>>> import numpy as np
>>> np.set_printoptions(suppress=True, linewidth=200)
>>> th = np.deg2rad(135)
>>> X = np.eye(4)
>>> X[np.ix_([2, 3], [2, 3])] = [[np.cos(th), -np.sin(th)], [np.sin(th), np.cos(th)]]
>>> X.round(1)
array([[ 1. ,  0. ,  0. ,  0. ],
       [ 0. ,  1. ,  0. ,  0. ],
       [ 0. ,  0. , -0.7, -0.7],
       [ 0. ,  0. ,  0.7, -0.7]])
>>> W1 = np.array([[1, 5], [2, 2], [4, 3], [3, 4]])
>>> c = np.array([0, 2])
>>> hid = np.maximum(X @ W1 + c, 0)
>>> np.linalg.matrix_rank(hid)
np.int64(2)
>>> W2 = np.array([[4, -5], [3, -3]])
>>> (hid @ W2).round(6).argmax(axis=1)
array([0, 0, 0, 0])
>>> W1 @ W2
array([[ 19, -20],
       [ 14, -16],
       [ 25, -29],
       [ 24, -27]])
>>> x = np.array([2, 1, 0, 1])
>>> np.round(np.linalg.inv(X), 1)
array([[ 1. ,  0. ,  0. ,  0. ],
       [ 0. ,  1. ,  0. ,  0. ],
       [ 0. ,  0. , -0.7,  0.7],
       [-0. , -0. , -0.7, -0.7]])
>>> np.round(np.abs(np.linalg.eigvals(X)), 1)
array([1., 1., 1., 1.])
>>> np.round(X.T @ (X @ x), 1) + 0
array([2., 1., 0., 1.])
>>> [p for p in range(1, 25) if np.allclose(np.linalg.matrix_power(X, p), np.eye(4))]
[8, 16, 24]
>>> np.round(np.linalg.det(X), 1)
np.float64(1.0)
>>> u = np.array([-8, -6, 4, 2])
>>> out = X + np.outer(u, np.eye(4)[3])
>>> np.linalg.matrix_rank(out - X)
np.int64(1)
>>> u = np.array([3, 2, 0])
>>> np.round(np.convolve(X[3], u), 1)
array([ 0. ,  0. ,  2.1, -0.7, -1.4,  0. ])
>>> np.round(np.array([np.convolve(row, u, "same") for row in X]), 1)
array([[ 2. ,  0. ,  0. ,  0. ],
       [ 3. ,  2. ,  0. ,  0. ],
       [ 0. , -2.1, -3.5, -1.4],
       [ 0. ,  2.1, -0.7, -1.4]])
>>> A = np.loadtxt("case0.csv", delimiter=",")
>>> A
array([[ 0. , -2.8,  0.9],
       [ 1.9, -2.6,  0.8],
       [ 0.8, -1.9,  0.6],
       [ 1.6, -1.1,  0.3],
       [ 0.5, -0.3,  0.2],
       [-0.8, -1.5,  0.3],
       [ 0.4,  4.8, -1.8],
       [ 2. ,  4.4, -1.5],
       [-1.1, -3.3,  1. ],
       [ 0.7, -0.3,  0.1],
       [ 2.1, -1.1,  0.4],
       [-0.3,  0.1,  0. ],
       [-1.2,  1.2, -0.5],
       [-0.7, -2.9,  0.9]])
>>> x = np.array([0, -1, 0])
>>> y = A @ x
>>> c, lr = np.zeros(3), 1 / np.linalg.norm(A, 2) ** 2
>>> for i in range(250):
...     c -= lr * A.T @ (A @ c - y)
...     if i % 50 == 0: print(i, round(np.linalg.norm(A @ c - y), 1))
... 
0 0.3
50 0.1
100 0.1
150 0.1
200 0.1
>>> c.round(1) + 0
array([ 0. , -0.9,  0.2])
>>> rng = np.random.default_rng(6340)
>>> lab = rng.permutation(3)
>>> out = A[:, lab] * rng.choice([-1, 1], 3)
>>> out
array([[-0. , -0.9, -2.8],
       [-1.9, -0.8, -2.6],
       [-0.8, -0.6, -1.9],
       [-1.6, -0.3, -1.1],
       [-0.5, -0.2, -0.3],
       [ 0.8, -0.3, -1.5],
       [-0.4,  1.8,  4.8],
       [-2. ,  1.5,  4.4],
       [ 1.1, -1. , -3.3],
       [-0.7, -0.1, -0.3],
       [-2.1, -0.4, -1.1],
       [ 0.3, -0. ,  0.1],
       [ 1.2,  0.5,  1.2],
       [ 0.7, -0.9, -2.9]])
>>> U, _, vt = np.linalg.svd(A.T @ out)
>>> np.round(U @ vt, 1) + 0
array([[-1.,  0.,  0.],
       [ 0.,  0.,  1.],
       [ 0., -1.,  0.]])
>>> lab = out[:, 2] > np.median(out[:, 2])
>>> u = out[lab].mean(axis=0) - out[~lab].mean(axis=0)
>>> np.argsort(-np.abs(u).round(6), kind="stable")
array([2, 1, 0])
>>> lab.astype(int)
array([0, 0, 0, 0, 1, 0, 1, 1, 0, 1, 0, 1, 1, 0])
>>> (((out - out.mean(axis=0)) @ u > 0) == lab).mean()
np.float64(1.0)
>>> feats = np.load("out9.npy")
>>> feats
array([[4, 6, 4],
       [6, 9, 6],
       [4, 6, 4]])
>>> out = feats[0, 0] * feats[1:] - np.outer(feats[1:, 0], feats[0])
>>> out
array([[0, 0, 0],
       [0, 0, 0]])
>>> feats[:, 0] / feats[0, 0]
array([1. , 1.5, 1. ])
>>> np.linalg.matrix_rank(out), np.linalg.matrix_rank(feats)
(np.int64(0), np.int64(1))
>>> np.flatnonzero(~out.round(6).any(axis=1))
array([0, 1])
>>> ev, evecs = np.linalg.eigh(feats)
>>> np.round(evecs.T @ evecs, 1) + 0
array([[1., 0., 0.],
       [0., 1., 0.],
       [0., 0., 1.]])
>>> np.round(np.linalg.svd(feats, compute_uv=False), 1) + 0
array([17.,  0.,  0.])
>>> np.round(np.linalg.eigvalsh(feats + -1 * np.eye(3)), 1)
array([-1., -1., 16.])
>>> np.round(np.abs(evecs[:, -1]), 1)
array([0.5, 0.7, 0.5])
>>> np.round(evecs @ np.diag(ev) @ evecs.T, 1)
array([[4., 6., 4.],
       [6., 9., 6.],
       [4., 6., 4.]])
>>> (ev > 1e-8).sum(), (ev < -1e-8).sum()
(np.int64(1), np.int64(0))
>>> ev.sum(), np.trace(feats)
(np.float64(17.0), np.int64(17))
>>> np.round(evecs.T @ feats @ evecs, 1) + 0
array([[ 0.,  0.,  0.],
       [ 0.,  0.,  0.],
       [ 0.,  0., 17.]])
>>> np.round(np.linalg.eigvalsh(feats @ feats), 1) + 0
array([  0.,   0., 289.])
>>> np.unique(ev.round(6) + 0, return_counts=True)[1]
array([2, 1])
>>> np.abs(evecs[:, -1]).round(6).argmax()
np.int64(1)
